$ python3 -q
>>> import numpy as np
>>> import numpy.linalg as la
>>> np.set_printoptions(precision=1, suppress=True, linewidth=140, sign=" ")
>>> def rnd(a):
...     return np.round(a, 1) + 0
... 
>>> F = np.loadtxt("run12.csv", delimiter=",")
>>> print(F)
[[  5.   5.   5.   5.   5.   5.   5.   5.   5.   5.]
 [  5.  10.  10.  10.  10.  10.  10.  10.  10.  10.]
 [  5.  10.  15.  15.  15.  15.  15.  15.  15.  15.]
 [  5.  10.  15.  20.  20.  20.  20.  20.  20.  20.]
 [  5.  10.  15.  20.  25.  25.  25.  25.  25.  25.]
 [  5.  10.  15.  20.  25.  30.  30.  30.  30.  30.]
 [  5.  10.  15.  20.  25.  30.  35.  35.  35.  35.]
 [  5.  10.  15.  20.  25.  30.  35.  40.  40.  40.]
 [  5.  10.  15.  20.  25.  30.  35.  40.  45.  45.]
 [  5.  10.  15.  20.  25.  30.  35.  40.  45.  50.]]
>>> f, r1 = F[4], F[6]
>>> print(f @ r1)
5625.0
>>> print(f @ f)
4500.0
>>> p = (f @ r1) / (f @ f) * f
>>> print(la.matrix_rank(np.outer(f, r1)))
1
>>> print(rnd(p))
[  6.2  12.5  18.8  25.   31.2  31.2  31.2  31.2  31.2  31.2]
>>> print(np.outer(f, r1))
[[  25.   50.   75.  100.  125.  150.  175.  175.  175.  175.]
 [  50.  100.  150.  200.  250.  300.  350.  350.  350.  350.]
 [  75.  150.  225.  300.  375.  450.  525.  525.  525.  525.]
 [ 100.  200.  300.  400.  500.  600.  700.  700.  700.  700.]
 [ 125.  250.  375.  500.  625.  750.  875.  875.  875.  875.]
 [ 125.  250.  375.  500.  625.  750.  875.  875.  875.  875.]
 [ 125.  250.  375.  500.  625.  750.  875.  875.  875.  875.]
 [ 125.  250.  375.  500.  625.  750.  875.  875.  875.  875.]
 [ 125.  250.  375.  500.  625.  750.  875.  875.  875.  875.]
 [ 125.  250.  375.  500.  625.  750.  875.  875.  875.  875.]]
>>> X = np.loadtxt("sample8.csv", delimiter=",")
>>> print(rnd(X))
[[ 1.   0.   0.1  0.1  0.   0.   0.   0.1  0.   0.   0.   0. ]
 [ 0.   1.   0.1  0.  -0.1  0.   0.   0.   0.   0.   0.   0. ]
 [ 0.1  0.1  0.7 -0.1  0.3  0.1 -0.2 -0.1  0.1  0.2  0.1 -0.1]
 [ 0.1  0.  -0.1  0.7  0.   0.   0.2 -0.3  0.2  0.1 -0.1 -0.2]
 [ 0.  -0.1  0.3  0.   0.7 -0.1  0.3  0.   0.  -0.2 -0.1  0. ]
 [ 0.   0.   0.1  0.  -0.1  1.   0.1  0.   0.   0.   0.   0. ]
 [ 0.   0.  -0.2  0.2  0.3  0.1  0.6  0.2 -0.1  0.1  0.1  0.1]
 [ 0.1  0.  -0.1 -0.3  0.   0.   0.2  0.8  0.1  0.1 -0.1 -0.2]
 [ 0.   0.   0.1  0.2  0.   0.  -0.1  0.1  0.9  0.   0.   0.1]
 [ 0.   0.   0.2  0.1 -0.2  0.   0.1  0.1  0.   0.9  0.   0.1]
 [ 0.   0.   0.1 -0.1 -0.1  0.   0.1 -0.1  0.   0.   1.   0. ]
 [ 0.   0.  -0.1 -0.2  0.   0.   0.1 -0.2  0.1  0.1  0.   0.9]]
>>> x = np.array([-1, -2, 0, -2, 0, 2, -1, -2, 1, 2, -1, -2])
>>> print(rnd(np.eye(12) - X))
[[ 0.   0.  -0.1 -0.1  0.   0.   0.  -0.1  0.   0.   0.   0. ]
 [ 0.   0.  -0.1  0.   0.1  0.   0.   0.   0.   0.   0.   0. ]
 [-0.1 -0.1  0.3  0.1 -0.3 -0.1  0.2  0.1 -0.1 -0.2 -0.1  0.1]
 [-0.1  0.   0.1  0.3  0.   0.  -0.2  0.3 -0.2 -0.1  0.1  0.2]
 [ 0.   0.1 -0.3  0.   0.3  0.1 -0.3  0.   0.   0.2  0.1  0. ]
 [ 0.   0.  -0.1  0.   0.1  0.  -0.1  0.   0.   0.   0.   0. ]
 [ 0.   0.   0.2 -0.2 -0.3 -0.1  0.4 -0.2  0.1 -0.1 -0.1 -0.1]
 [-0.1  0.   0.1  0.3  0.   0.  -0.2  0.2 -0.1 -0.1  0.1  0.2]
 [ 0.   0.  -0.1 -0.2  0.   0.   0.1 -0.1  0.1  0.   0.  -0.1]
 [ 0.   0.  -0.2 -0.1  0.2  0.  -0.1 -0.1  0.   0.1  0.  -0.1]
 [ 0.   0.  -0.1  0.1  0.1  0.  -0.1  0.1  0.   0.   0.   0. ]
 [ 0.   0.   0.1  0.2  0.   0.  -0.1  0.2 -0.1 -0.1  0.   0.1]]
>>> print(rnd(X @ X @ x))
[-1.4 -2.3  1.2 -0.4 -0.6  2.  -1.4 -0.7  0.2  1.3 -0.9 -1. ]
>>> x = np.array([-2, -2, 0, 3, 1, 3, 3, 1, -2, 2])
>>> rhs = F @ x
>>> print(rhs)
[  35.   80.  135.  190.  230.  265.  285.  290.  290.  300.]
>>> print(rnd(la.solve(F, rhs)))
[-2. -2.  0.  3.  1.  3.  3.  1. -2.  2.]
>>> vals, evecs = la.eigh(X)
>>> print(rnd(vals))
[ 0.  0.  1.  1.  1.  1.  1.  1.  1.  1.  1.  1.]
>>> print(rnd(la.svd(X, compute_uv=False)))
[ 1.  1.  1.  1.  1.  1.  1.  1.  1.  1.  0.  0.]
>>> print(rnd(la.eigvalsh(X @ X)))
[ 0.  0.  1.  1.  1.  1.  1.  1.  1.  1.  1.  1.]
>>> print(rnd(la.eigvalsh(X + 5 * np.eye(12))))
[ 5.  5.  6.  6.  6.  6.  6.  6.  6.  6.  6.  6.]
>>> print(rnd(evecs @ np.diag(vals) @ evecs.T))
[[ 1.   0.   0.1  0.1  0.   0.   0.   0.1  0.   0.   0.   0. ]
 [ 0.   1.   0.1  0.  -0.1  0.   0.   0.   0.   0.   0.   0. ]
 [ 0.1  0.1  0.7 -0.1  0.3  0.1 -0.2 -0.1  0.1  0.2  0.1 -0.1]
 [ 0.1  0.  -0.1  0.7  0.   0.   0.2 -0.3  0.2  0.1 -0.1 -0.2]
 [ 0.  -0.1  0.3  0.   0.7 -0.1  0.3  0.   0.  -0.2 -0.1  0. ]
 [ 0.   0.   0.1  0.  -0.1  1.   0.1  0.   0.   0.   0.   0. ]
 [ 0.   0.  -0.2  0.2  0.3  0.1  0.6  0.2 -0.1  0.1  0.1  0.1]
 [ 0.1  0.  -0.1 -0.3  0.   0.   0.2  0.8  0.1  0.1 -0.1 -0.2]
 [ 0.   0.   0.1  0.2  0.   0.  -0.1  0.1  0.9  0.   0.   0.1]
 [ 0.   0.   0.2  0.1 -0.2  0.   0.1  0.1  0.   0.9  0.   0.1]
 [ 0.   0.   0.1 -0.1 -0.1  0.   0.1 -0.1  0.   0.   1.   0. ]
 [ 0.   0.  -0.1 -0.2  0.   0.   0.1 -0.2  0.1  0.1  0.   0.9]]
>>> print(np.unique(vals.round(6) + 0, return_counts=True)[1])
[  2  10]
>>> print(rnd(evecs.T @ X @ evecs))
[[ 0.  0.  0.  0.  0.  0.  0.  0.  0.  0.  0.  0.]
 [ 0.  0.  0.  0.  0.  0.  0.  0.  0.  0.  0.  0.]
 [ 0.  0.  1.  0.  0.  0.  0.  0.  0.  0.  0.  0.]
 [ 0.  0.  0.  1.  0.  0.  0.  0.  0.  0.  0.  0.]
 [ 0.  0.  0.  0.  1.  0.  0.  0.  0.  0.  0.  0.]
 [ 0.  0.  0.  0.  0.  1.  0.  0.  0.  0.  0.  0.]
 [ 0.  0.  0.  0.  0.  0.  1.  0.  0.  0.  0.  0.]
 [ 0.  0.  0.  0.  0.  0.  0.  1.  0.  0.  0.  0.]
 [ 0.  0.  0.  0.  0.  0.  0.  0.  1.  0.  0.  0.]
 [ 0.  0.  0.  0.  0.  0.  0.  0.  0.  1.  0.  0.]
 [ 0.  0.  0.  0.  0.  0.  0.  0.  0.  0.  1.  0.]
 [ 0.  0.  0.  0.  0.  0.  0.  0.  0.  0.  0.  1.]]
